In [1]: import numpy as np

In [2]: import numpy.linalg as la

In [3]: np.set_printoptions(precision=1, suppress=True, linewidth=100, legacy="1.25")

In [4]: mat = np.load("a.npy")

In [5]: mat
Out[5]: 
array([[0, 0, 0, 0, 0, 0, 0, 0, 2, 0, 0, 0],
       [0, 1, 0, 0, 3, 0, 0, 0, 0, 0, 0, 0],
       [0, 3, 0, 0, 0, 0, 0, 0, 0, 0, 1, 0],
       [3, 0, 0, 0, 2, 0, 1, 0, 0, 0, 0, 0],
       [0, 0, 0, 0, 0, 0, 0, 0, 1, 0, 0, 0],
       [3, 0, 0, 0, 0, 0, 0, 0, 0, 0, 0, 0],
       [0, 0, 0, 0, 0, 0, 2, 1, 0, 0, 0, 0],
       [0, 0, 0, 0, 2, 0, 0, 0, 0, 0, 0, 1],
       [1, 0, 0, 0, 0, 3, 2, 0, 0, 2, 3, 3]])

In [6]: # column 3 repeats column 2

In [7]: r = la.matrix_rank(mat)

In [8]: r
Out[8]: 8

In [9]: ns = la.svd(mat)[2][r:].T

In [10]: np.round(ns @ ns.T, 1) + 0
Out[10]: 
array([[ 0. ,  0. ,  0. ,  0. ,  0. ,  0. ,  0. ,  0. ,  0. ,  0. ,  0. ,  0. ],
       [ 0. ,  0.1,  0. ,  0. ,  0. ,  0.1,  0. , -0.1,  0. ,  0.1, -0.2,  0. ],
       [ 0. ,  0. ,  1. ,  0. ,  0. ,  0. ,  0. ,  0. ,  0. ,  0. ,  0. ,  0. ],
       [ 0. ,  0. ,  0. ,  1. ,  0. ,  0. ,  0. ,  0. ,  0. ,  0. ,  0. ,  0. ],
       [ 0. ,  0. ,  0. ,  0. ,  0. ,  0. ,  0. ,  0. ,  0. ,  0. ,  0.1,  0. ],
       [ 0. ,  0.1,  0. ,  0. ,  0. ,  0.4,  0.1, -0.1,  0. , -0.4, -0.3,  0.1],
       [ 0. ,  0. ,  0. ,  0. ,  0. ,  0.1,  0. , -0.1,  0. ,  0. , -0.1,  0. ],
       [ 0. , -0.1,  0. ,  0. ,  0. , -0.1, -0.1,  0.1,  0. , -0.1,  0.3, -0.1],
       [ 0. ,  0. ,  0. ,  0. ,  0. ,  0. ,  0. ,  0. ,  0. ,  0. ,  0. ,  0. ],
       [ 0. ,  0.1,  0. ,  0. ,  0. , -0.4,  0. , -0.1,  0. ,  0.7, -0.2,  0. ],
       [ 0. , -0.2,  0. ,  0. ,  0.1, -0.3, -0.1,  0.3,  0. , -0.2,  0.6, -0.1],
       [ 0. ,  0. ,  0. ,  0. ,  0. ,  0.1,  0. , -0.1,  0. ,  0. , -0.1,  0. ]])

In [11]: F = np.load("test3.npy")

In [12]: F
Out[12]: 
array([[1. , 0.2, 0. , 0. , 0. , 0. , 0. , 0. , 0. , 0. ],
       [0.2, 1. , 0.2, 0. , 0. , 0. , 0. , 0. , 0. , 0. ],
       [0. , 0.2, 1. , 0.2, 0. , 0. , 0. , 0. , 0. , 0. ],
       [0. , 0. , 0.2, 1. , 0.2, 0. , 0. , 0. , 0. , 0. ],
       [0. , 0. , 0. , 0.2, 1. , 0.2, 0. , 0. , 0. , 0. ],
       [0. , 0. , 0. , 0. , 0.2, 1. , 0.2, 0. , 0. , 0. ],
       [0. , 0. , 0. , 0. , 0. , 0.2, 1. , 0.2, 0. , 0. ],
       [0. , 0. , 0. , 0. , 0. , 0. , 0.2, 1. , 0.2, 0. ],
       [0. , 0. , 0. , 0. , 0. , 0. , 0. , 0.2, 1. , 0.2],
       [0. , 0. , 0. , 0. , 0. , 0. , 0. , 0. , 0.2, 1. ]])

In [13]: # symmetric, so the eigenvalues are real

In [14]: evals, evecs = la.eigh(F)

In [15]: vec = np.array([-1, 1, -1, 2, -2, 2, 1, 2, 2, 0])

In [16]: np.round(evecs * np.sqrt(evals) @ evecs.T, 1) + 0
Out[16]: 
array([[1. , 0.1, 0. , 0. , 0. , 0. , 0. , 0. , 0. , 0. ],
       [0.1, 1. , 0.1, 0. , 0. , 0. , 0. , 0. , 0. , 0. ],
       [0. , 0.1, 1. , 0.1, 0. , 0. , 0. , 0. , 0. , 0. ],
       [0. , 0. , 0.1, 1. , 0.1, 0. , 0. , 0. , 0. , 0. ],
       [0. , 0. , 0. , 0.1, 1. , 0.1, 0. , 0. , 0. , 0. ],
       [0. , 0. , 0. , 0. , 0.1, 1. , 0.1, 0. , 0. , 0. ],
       [0. , 0. , 0. , 0. , 0. , 0.1, 1. , 0.1, 0. , 0. ],
       [0. , 0. , 0. , 0. , 0. , 0. , 0.1, 1. , 0.1, 0. ],
       [0. , 0. , 0. , 0. , 0. , 0. , 0. , 0.1, 1. , 0.1],
       [0. , 0. , 0. , 0. , 0. , 0. , 0. , 0. , 0.1, 1. ]])

In [17]: np.round(evecs * np.maximum(evals, 0) @ evecs.T, 1) + 0
Out[17]: 
array([[1. , 0.2, 0. , 0. , 0. , 0. , 0. , 0. , 0. , 0. ],
       [0.2, 1. , 0.2, 0. , 0. , 0. , 0. , 0. , 0. , 0. ],
       [0. , 0.2, 1. , 0.2, 0. , 0. , 0. , 0. , 0. , 0. ],
       [0. , 0. , 0.2, 1. , 0.2, 0. , 0. , 0. , 0. , 0. ],
       [0. , 0. , 0. , 0.2, 1. , 0.2, 0. , 0. , 0. , 0. ],
       [0. , 0. , 0. , 0. , 0.2, 1. , 0.2, 0. , 0. , 0. ],
       [0. , 0. , 0. , 0. , 0. , 0.2, 1. , 0.2, 0. , 0. ],
       [0. , 0. , 0. , 0. , 0. , 0. , 0.2, 1. , 0.2, 0. ],
       [0. , 0. , 0. , 0. , 0. , 0. , 0. , 0.2, 1. , 0.2],
       [0. , 0. , 0. , 0. , 0. , 0. , 0. , 0. , 0.2, 1. ]])

In [18]: la.eigvalsh(F[1:, 1:])
Out[18]: array([0.6, 0.7, 0.8, 0.9, 1. , 1.1, 1.2, 1.3, 1.4])

In [19]: np.round(evecs * np.abs(evals) @ evecs.T, 1) + 0
Out[19]: 
array([[1. , 0.2, 0. , 0. , 0. , 0. , 0. , 0. , 0. , 0. ],
       [0.2, 1. , 0.2, 0. , 0. , 0. , 0. , 0. , 0. , 0. ],
       [0. , 0.2, 1. , 0.2, 0. , 0. , 0. , 0. , 0. , 0. ],
       [0. , 0. , 0.2, 1. , 0.2, 0. , 0. , 0. , 0. , 0. ],
       [0. , 0. , 0. , 0.2, 1. , 0.2, 0. , 0. , 0. , 0. ],
       [0. , 0. , 0. , 0. , 0.2, 1. , 0.2, 0. , 0. , 0. ],
       [0. , 0. , 0. , 0. , 0. , 0.2, 1. , 0.2, 0. , 0. ],
       [0. , 0. , 0. , 0. , 0. , 0. , 0.2, 1. , 0.2, 0. ],
       [0. , 0. , 0. , 0. , 0. , 0. , 0. , 0.2, 1. , 0.2],
       [0. , 0. , 0. , 0. , 0. , 0. , 0. , 0. , 0.2, 1. ]])
